$ python -q
>>> import numpy as np
>>> np.set_printoptions(suppress=True, linewidth=160)
>>> X = np.load("data.npy")
>>> print(X)
[[ 0 -2  0 -2]
 [ 1 -1  1 -1]
 [ 0 -2  0 -2]
 [ 1 -1  1 -1]]
>>> # columns 0 and 2 are equal
>>> P = np.triu(np.array([[-4, -5, 0, -3], [-2, 3, 5, -4], [-2, -4, 1, 3], [0, -4, 4, 3]]), 1) + np.eye(4)
>>> M2 = P @ X @ np.linalg.inv(P)
>>> print(P @ X - X @ P)
[[ -8.   8.   2.   0.]
 [ -4.  -1.   1. -10.]
 [  3.  -3.  13. -11.]
 [  0.   5.   5.  -4.]]
>>> print(np.linalg.matrix_rank(M2))
2
>>> rank = np.linalg.matrix_rank(X)
>>> print(rank)
2
>>> N = np.linalg.svd(X)[2][rank:].T
>>> print([int(np.linalg.matrix_rank(X[:, :j + 1])) for j in range(4)])
[1, 2, 2, 2]
>>> print(np.linalg.matrix_rank(X.T @ X), np.linalg.matrix_rank(X @ X.T))
2 2
>>> print(np.round(N @ N.T, 1) + 0)
[[ 0.5  0.  -0.5  0. ]
 [ 0.   0.5  0.  -0.5]
 [-0.5  0.   0.5  0. ]
 [ 0.  -0.5  0.   0.5]]
>>> print(round(float(np.linalg.norm(X, 1)), 1), round(float(np.linalg.norm(X, np.inf)), 1))
6.0 4.0
>>> print(round(np.linalg.norm(X[1], 1), 1), np.round(np.linalg.norm(X[1], np.inf), 1))
4.0 1.0
>>> print(np.round(np.linalg.norm(X, axis=1), 1))
[2.8 2.  2.8 2. ]
>>> print(round(float(np.linalg.norm(X, 2)), 1))
4.6
>>> print(np.round(np.linalg.norm(X, axis=0), 1))
[1.4 3.2 1.4 3.2]
>>> E = np.arange(72).reshape(8, 9) + 2
>>> print(E)
[[ 2  3  4  5  6  7  8  9 10]
 [11 12 13 14 15 16 17 18 19]
 [20 21 22 23 24 25 26 27 28]
 [29 30 31 32 33 34 35 36 37]
 [38 39 40 41 42 43 44 45 46]
 [47 48 49 50 51 52 53 54 55]
 [56 57 58 59 60 61 62 63 64]
 [65 66 67 68 69 70 71 72 73]]
>>> # rows and columns are dependent
>>> U, s, VT = np.linalg.svd(E)
>>> print(s.round(1) + 0)
[363.6  10.5   0.    0.    0.    0.    0.    0. ]
>>> M2 = U[:, :2] @ np.diag(s[:2]) @ VT[:2]
>>> print(round(float(np.abs(E - M2).max()), 1))
0.0
>>> rank = np.linalg.matrix_rank(E)
>>> print(rank)
2
>>> N = np.linalg.svd(E)[2][rank:].T
>>> print(np.allclose(E @ N, 0))
True
>>> print(np.linalg.matrix_rank(E, rtol=0.1))
1
>>> print(np.linalg.cond(E) > 100)
True
>>> print(np.argsort(-np.linalg.norm(E, axis=0).round(6), kind="stable")[:3])
[8 7 6]
>>> print(np.allclose(E[:-1].T @ np.linalg.lstsq(E[:-1].T, E[-1])[0], E[-1]))
True
>>> print(np.abs(np.diag(np.linalg.qr(E)[1])) > 1e-9)
[ True  True False False False False False False]
>>> print(np.linalg.lstsq(E[:-1].T, E[-1])[2])
2
>>> print(np.unique(E.round(6), axis=0).shape)
(8, 9)
>>> print(np.round(E @ np.linalg.pinv(E) @ E, 1))
[[ 2.  3.  4.  5.  6.  7.  8.  9. 10.]
 [11. 12. 13. 14. 15. 16. 17. 18. 19.]
 [20. 21. 22. 23. 24. 25. 26. 27. 28.]
 [29. 30. 31. 32. 33. 34. 35. 36. 37.]
 [38. 39. 40. 41. 42. 43. 44. 45. 46.]
 [47. 48. 49. 50. 51. 52. 53. 54. 55.]
 [56. 57. 58. 59. 60. 61. 62. 63. 64.]
 [65. 66. 67. 68. 69. 70. 71. 72. 73.]]
>>> O, _ = np.linalg.qr(np.array([[0.9, 1.6, -1.6, 0.9, 1.9],
...     [0.0, 0.3, -0.3, 0.2, -0.3],
...     [0.0, 0.9, -0.3, 1.3, 1.7],
...     [0.8, -0.5, 0.7, -1.5, -1.1],
...     [0.5, -0.3, -0.2, -1.2, 0.3]]))
>>> K = O[:, :5]
>>> print(K.round(1))
[[-0.7 -0.6  0.2  0.2 -0.2]
 [-0.  -0.2  0.1 -0.9 -0.3]
 [-0.  -0.5 -0.6 -0.2  0.6]
 [-0.6  0.5 -0.6 -0.1 -0.2]
 [-0.4  0.3  0.5 -0.2  0.7]]
>>> # orthonormal columns
>>> print(np.allclose(K, K.T))
False
>>> print(np.round(np.sort(np.abs(np.linalg.eigvals(K))), 1))
[1. 1. 1. 1. 1.]
>>> print(np.round((K + K.T) / 2, 1) + 0)
[[-0.7 -0.3  0.1 -0.2 -0.3]
 [-0.3 -0.2 -0.2 -0.2  0. ]
 [ 0.1 -0.2 -0.6 -0.4  0.6]
 [-0.2 -0.2 -0.4 -0.1 -0.2]
 [-0.3  0.   0.6 -0.2  0.7]]
>>> print(np.round(K @ K, 1) + 0)
[[ 0.4  0.4 -0.6  0.4  0.3]
 [ 0.7 -0.6  0.3  0.3  0.1]
 [-0.1  0.5  0.7  0.4  0.2]
 [ 0.5  0.5  0.2 -0.5 -0.5]
 [ 0.1  0.   0.1 -0.6  0.8]]
>>> print(np.allclose(K @ K.T, K.T @ K))
True
>>> mat = np.load("sample16.npy")
>>> print(mat)
[[ 0.3 -0.9  1.  -1. ]
 [ 0.6 -0.6 -1.   0.9]
 [-0.1  0.6 -1.   0.8]
 [ 0.2  0.2 -1.   0.8]
 [-0.6  0.7  1.  -0.9]
 [-0.1  0.9 -1.   1. ]
 [-0.4  1.  -1.   1. ]
 [-0.3  0.5  0.1  0.1]
 [ 0.7 -1.  -0.4 -0.3]
 [ 0.2 -0.8  1.  -0.9]
 [ 0.7 -1.   0.7 -0.7]
 [ 0.1 -0.5  0.9 -0.7]
 [ 0.1 -0.2 -0.1  0. ]
 [ 0.7 -1.   1.  -1. ]
 [ 0.8 -1.  -0.9  0.3]
 [ 0.5 -0.9  0.8 -0.7]
 [ 0.2 -0.8  1.  -0.9]
 [-0.5  0.8  0.2  0.2]]
>>> # row 16 repeats row 9
>>> x = np.array([-1, -3, -3, 1])
>>> y = mat @ x
>>> print(y.round(1))
[-1.6  5.1  2.1  3.  -5.4  1.4  1.4 -1.4  3.2 -1.7 -0.5 -2.   0.8 -1.7  5.2 -0.9 -1.7 -2.3]
>>> print(np.round(np.linalg.solve(mat.T @ mat, mat.T @ y), 1))
[-1. -3. -3.  1.]
>>> rng = np.random.default_rng(31)
>>> y = y + 0.3 * rng.normal(size=18)
>>> print(y.round(1) + 0)
[-1.7  5.2  2.3  2.7 -5.2  1.5  1.6 -1.3  3.5 -2.   0.  -1.6  0.6 -1.5  5.3 -1.4 -1.5 -2.5]
>>> c, *_ = np.linalg.lstsq(mat, y)
>>> print(c.round())
[-0. -3. -3.  0.]
>>> print(np.round(np.linalg.norm(y - mat @ c), 1))
1.0
>>> print(c.round(1))
[-0.4 -2.5 -3.3  0.4]
>>> W = np.array([[0, 1], [3, 2], [3, 0], [3, 1]])
>>> c = np.array([3, 0])
>>> H = np.maximum(X @ W + c, 0)
>>> print(np.linalg.matrix_rank(H))
0
>>> print((H > 0).astype(int))
[[0 0]
 [0 0]
 [0 0]
 [0 0]]
>>> basis = np.array([[0, 2], [0, 0]])
>>> print((H @ basis).round(6).argmax(axis=1))
[0 0 0 0]
>>> print(H @ basis)
[[0 0]
 [0 0]
 [0 0]
 [0 0]]
>>> print(W @ basis)
[[0 0]
 [0 6]
 [0 6]
 [0 6]]
>>> cen = mat - mat.mean(axis=0)
>>> U, s, VT = np.linalg.svd(cen, full_matrices=False)
>>> print((np.sign(U[:, 0]) == np.sign(U[0, 0])).astype(int))
[1 0 0 0 1 0 0 0 1 1 1 1 0 1 0 1 1 0]
>>> print(np.round(s ** 2 / (s ** 2).sum(), 1) + 0)
[0.7 0.3 0.  0. ]
>>> print(np.round(VT[0] * np.sign(VT[0, np.abs(VT[0]).argmax()]), 1))
[ 0.1 -0.5  0.6 -0.6]
>>> basis = mat[[6, 15]].astype(float)
>>> for _ in range(5):
...     lab = np.linalg.norm(mat[:, None] - basis, axis=-1).argmin(axis=1)
...     basis = np.array([mat[lab == j].mean(axis=0) for j in range(2)])
... 
>>> print(lab)
[1 0 0 0 1 0 0 0 1 1 1 1 0 1 0 1 1 0]
>>> print(np.round(basis[1] - basis[0], 1))
[ 0.3 -0.9  1.4 -1.4]
>>> print(np.abs(basis[1] - basis[0]).argmax())
2
>>> cen = (mat - mat.mean(axis=0)) / mat.std(axis=0)
>>> print(np.argwhere(np.abs(cen) > 2))
[]
>>> print(np.round(cen.std(axis=0), 1))
[1. 1. 1. 1.]
>>> c = np.linalg.lstsq(np.delete(cen, 0, axis=1), cen[:, 0])[0]
>>> print(c.round(1))
[-1.1 -0.3  0.1]
>>> A = np.load("m.npy")
>>> print(A)
[[ 0.2  0.   0.7  0.1  0.8  0.8  0.3 -0.9  0. ]
 [-1.8  0.2 -0.2 -0.3  0.3  0.5 -1.7 -1.  -1.6]
 [ 0.3  0.4 -1.2  0.5 -1.2  0.  -0.2  0.6  0.4]
 [ 1.4 -0.6  2.2  0.  -0.5  1.8 -0.6  1.4 -0.9]
 [ 0.6  0.2  0.4  0.7 -0.3  1.4  0.1  0.1  0.3]
 [-2.  -2.  -0.2 -1.2  1.4  0.4  1.7  0.8 -0.9]
 [ 0.6  0.5  0.3 -0.4 -0.7 -0.1 -0.7 -2.4  0.1]]
>>> gram = A.T @ A
>>> print(gram.round(1))
[[10.   3.3  4.   3.3 -4.8  1.8 -1.5  0.8  3.8]
 [ 3.3  4.8 -1.2  2.5 -3.3 -1.6 -3.8 -3.6  2.3]
 [ 4.  -1.2  7.1 -0.1  0.2  4.9 -1.   1.1 -1.8]
 [ 3.3  2.5 -0.1  2.4 -2.2  0.5 -1.2  0.6  1.9]
 [-4.8 -3.3  0.2 -2.2  5.   0.1  3.1  0.3 -1.9]
 [ 1.8 -1.6  4.9  0.5  0.1  6.3 -0.8  2.  -2.4]
 [-1.5 -3.8 -1.  -1.2  3.1 -0.8  6.8  3.5  1.6]
 [ 0.8 -3.6  1.1  0.6  0.3  2.   3.5 10.5 -0.3]
 [ 3.8  2.3 -1.8  1.9 -1.9 -2.4  1.6 -0.3  4.4]]
>>> print(np.round(np.linalg.svd(A, compute_uv=False) ** 2, 1) + 0)
[20.3 16.2 11.7  5.7  2.1  1.4  0. ]
>>> print(np.round(np.diag(gram), 1))
[10.   4.8  7.1  2.4  5.   6.3  6.8 10.5  4.4]
>>> th = np.radians(44)
>>> Rm = np.eye(9)
>>> Rm[0, 0] = Rm[4, 4] = np.cos(th)
>>> Rm[0, 4], Rm[4, 0] = -np.sin(th), np.sin(th)
>>> print(Rm.round(1))
[[ 0.7  0.   0.   0.  -0.7  0.   0.   0.   0. ]
 [ 0.   1.   0.   0.   0.   0.   0.   0.   0. ]
 [ 0.   0.   1.   0.   0.   0.   0.   0.   0. ]
 [ 0.   0.   0.   1.   0.   0.   0.   0.   0. ]
 [ 0.7  0.   0.   0.   0.7  0.   0.   0.   0. ]
 [ 0.   0.   0.   0.   0.   1.   0.   0.   0. ]
 [ 0.   0.   0.   0.   0.   0.   1.   0.   0. ]
 [ 0.   0.   0.   0.   0.   0.   0.   1.   0. ]
 [ 0.   0.   0.   0.   0.   0.   0.   0.   1. ]]
>>> M2 = A @ Rm.T
>>> print(np.allclose(np.linalg.norm(A, axis=1), np.linalg.norm(M2, axis=1)))
True
>>> print(np.round(np.abs(M2 - A).max(axis=0), 1))
[0.7 0.  0.  0.  1.8 0.  0.  0.  0. ]
>>> x = np.array([0, 2, -3, -1])
>>> y = mat @ x
>>> c, lr = np.zeros(4), 1 / np.linalg.norm(mat, 2) ** 2
>>> for i in range(6):
...     c -= lr * mat.T @ (mat @ c - y)
...     if i % 1 == 0: print(i, round(np.linalg.norm(mat @ c - y), 1))
... 
0 1.5
1 1.5
2 1.4
3 1.4
4 1.4
5 1.4
>>> print(c.round(1))
[-0.4  1.2 -1.4  1.2]
>>> M2 = A / np.linalg.norm(A, axis=1, keepdims=True)
>>> gram = M2 @ M2.T
>>> print(np.argwhere(np.triu(np.abs(gram) > 0.95, 1)))
[]
>>> print(gram.round(1) + 0)
[[ 1.   0.1 -0.7  0.2  0.4  0.1  0.4]
 [ 0.1  1.  -0.3 -0.1 -0.3  0.2  0.3]
 [-0.7 -0.3  1.  -0.2  0.2 -0.5 -0.1]
 [ 0.2 -0.1 -0.2  1.   0.6 -0.1 -0.2]
 [ 0.4 -0.3  0.2  0.6  1.  -0.3  0. ]
 [ 0.1  0.2 -0.5 -0.1 -0.3  1.  -0.5]
 [ 0.4  0.3 -0.1 -0.2  0.  -0.5  1. ]]
>>> print(np.round(np.linalg.norm(M2, axis=1), 1))
[1. 1. 1. 1. 1. 1. 1.]
>>> print((gram - 2 * np.eye(7)).round(6).argmax(axis=1))
[4 6 4 4 3 1 0]
